>>> import numpy as np
>>> from numpy import linalg as LA
>>> np.set_printoptions(precision=2, suppress=True, linewidth=200)
>>> f = np.array([0, 2, 2])
>>> rng = np.random.default_rng(1412)
>>> data = np.outer(rng.normal(size=27), f) + 0.1 * rng.normal(size=(27, 3))
>>> print(data.round(2) + 0)
[[-0.15 -3.5  -3.64]
 [-0.06 -0.25 -0.31]
 [ 0.14 -2.43 -2.48]
 [ 0.08  0.87  0.97]
 [-0.08 -2.42 -2.47]
 [ 0.   -2.86 -2.81]
 [-0.14 -2.96 -2.85]
 [-0.06  1.    1.05]
 [-0.06 -0.84 -1.  ]
 [-0.13  1.13  0.84]
 [-0.19 -0.99 -1.06]
 [ 0.13  2.24  2.56]
 [ 0.18 -0.13 -0.06]
 [-0.03  1.08  0.97]
 [-0.04 -0.33 -0.23]
 [ 0.09  0.99  1.14]
 [ 0.01  2.28  2.38]
 [ 0.07 -1.44 -1.43]
 [-0.18  1.71  1.61]
 [-0.02 -2.08 -2.08]
 [-0.01  1.91  2.  ]
 [-0.02  0.93  1.09]
 [-0.11  2.11  2.3 ]
 [-0.08 -2.89 -2.91]
 [ 0.01  1.5   1.61]
 [ 0.02 -1.2  -1.24]
 [-0.06  1.49  1.34]]
>>> vec = np.array([0, 2, 1])
>>> print(LA.norm(data @ vec) <= LA.norm(data, 2) * LA.norm(vec) + 1e-9)
True
>>> print(np.sign((data @ vec).round(6)))
[-1. -1. -1.  1. -1. -1. -1.  1. -1.  1. -1.  1. -1.  1. -1.  1.  1. -1.  1. -1.  1.  1.  1. -1.  1. -1.  1.]
>>> print(data @ np.eye(3)[2])
[-3.64 -0.31 -2.48  0.97 -2.47 -2.81 -2.85  1.05 -1.    0.84 -1.06  2.56 -0.06  0.97 -0.23  1.14  2.38 -1.43  1.61 -2.08  2.    1.09  2.3  -2.91  1.61 -1.24  1.34]
>>> G = data.T @ data
>>> print(LA.svd(data, compute_uv=False) ** 2)
[185.43   0.31   0.13]
>>> print(np.allclose(G, G.T))
True
>>> print((data @ data.T).shape)
(27, 27)
>>> print(G)
[[ 0.25  0.74  0.87]
 [ 0.74 90.8  92.59]
 [ 0.87 92.59 94.81]]
>>> print(np.round(np.trace(G), 2), round((data ** 2).sum(), 2))
185.87 185.87
>>> print(round(float(LA.norm(data, "nuc")), 2))
14.54
>>> print(round(data[9] @ data[13], 2))
2.04
>>> print(LA.norm(data, axis=1).argmax())
0
>>> print(LA.norm(data, axis=0))
[0.5  9.53 9.74]
>>> print(round(np.log10(LA.cond(data))))
2
>>> print([round(float(x), 2) for x in LA.svd(data, compute_uv=False)[:3]])
[13.62, 0.56, 0.37]
>>> print(LA.matrix_rank(data, rtol=0.1))
1
>>> print(np.abs(LA.svd(data)[2][-1]))
[0.6  0.57 0.56]
